% python3 -q
>>> import numpy as np
>>> from numpy import linalg as LA
>>> np.set_printoptions(precision=4, suppress=True, linewidth=120, sign=" ")
>>> rnd = lambda a: np.round(a, 4) + 0
>>> m1 = np.loadtxt("w.csv", delimiter=",")
>>> print(m1)
[[ 12.   0.  12. -12.]
 [  0.   3.   0.   0.]
 [ 12.   0.  19. -16.]
 [-12.   0. -16.  19.]]
>>> O = m1.astype(float).copy()
>>> for j in range(4):
...     O[:, j] -= O[:, :j] @ (O[:, :j].T @ O[:, j])
...     O[:, j] /= LA.norm(O[:, j])
... 
>>> print(rnd(O))
[[ 0.5774  0.     -0.7383  0.3487]
 [ 0.      1.      0.      0.    ]
 [ 0.5774  0.      0.6712  0.465 ]
 [-0.5774  0.     -0.0671  0.8137]]
>>> print(rnd(O.T @ O))
[[ 1.  0.  0.  0.]
 [ 0.  1.  0.  0.]
 [ 0.  0.  1.  0.]
 [ 0.  0.  0.  1.]]
>>> print(round(np.log10(LA.cond(m1))))
1
>>> print([round(float(x), 4) for x in LA.svd(m1, compute_uv=False)[:3]])
[44.0, 3.0, 3.0]
>>> print(LA.matrix_rank(m1, rtol=0.1))
1
>>> C2 = m1.T @ m1
>>> print(rnd(LA.eigvalsh(C2)[::-1]))
[ 1936.     9.     9.     9.]
>>> print(C2)
[[ 432.    0.  564. -564.]
 [   0.    9.    0.    0.]
 [ 564.    0.  761. -752.]
 [-564.    0. -752.  761.]]
>>> print((m1 @ m1.T).shape)
(4, 4)
>>> O, vecs = LA.qr(C2[:, :3])[0], LA.qr(C2[:, 3:])[0]
>>> sigma = LA.svd(O.T @ vecs, compute_uv=False)
>>> print(rnd(LA.norm(O @ O.T - vecs @ vecs.T, 2)))
1.0
>>> print(rnd(sigma))
[ 1.]
>>> x0 = np.ones(4)
>>> for _ in range(6):
...     x0 = m1 @ x0
...     x0 /= LA.norm(x0)
...     print(round(x0 @ m1 @ x0, 4))
... 
40.9608
43.9847
43.9999
44.0
44.0
44.0
>>> print(rnd(x0))
[ 0.4685  0.      0.6247 -0.6247]
>>> A2 = np.array([[0, 1, 2], [3, 3, 0], [2, 0, 2]])
>>> A2[-1] = A2[0]
>>> F = A2 + 0.02 * np.eye(3)
>>> print(F)
[[ 0.02  1.    2.  ]
 [ 3.    3.02  0.  ]
 [ 0.    1.    2.02]]
>>> print(rnd(LA.eigvals(F).sum().real))
5.06
>>> print(rnd(LA.det(F[::-1])))
-0.062
>>> print(rnd(LA.det(F.T)))
0.062
>>> print(rnd(LA.det(2 * F)), rnd(LA.det(F)))
0.4961 0.062
>>> print(rnd(np.poly(F)))
[ 1.     -5.06    3.2012 -0.062 ]
>>> print(rnd(LA.eigvals(F)))
[ 4.3228  0.02    0.7172]
>>> x0 = np.array([-3, 3, -2])
>>> rhs = F @ x0
>>> print(rnd(rhs))
[-1.06  0.06 -1.04]
>>> print(rnd(LA.solve(F, -1 * rhs)))
[ 3. -3.  2.]
>>> print(rnd(LA.solve(F, rhs + F[:, 2])))
[-3.  3. -1.]
>>> r0 = np.array([0, 2, -3])
>>> A2 = F + np.outer(r0, np.eye(3)[0])
>>> print(A2)
[[ 0.02  1.    2.  ]
 [ 5.    3.02  0.  ]
 [-3.    1.    2.02]]
>>> print(LA.matrix_rank(A2 - F))
1
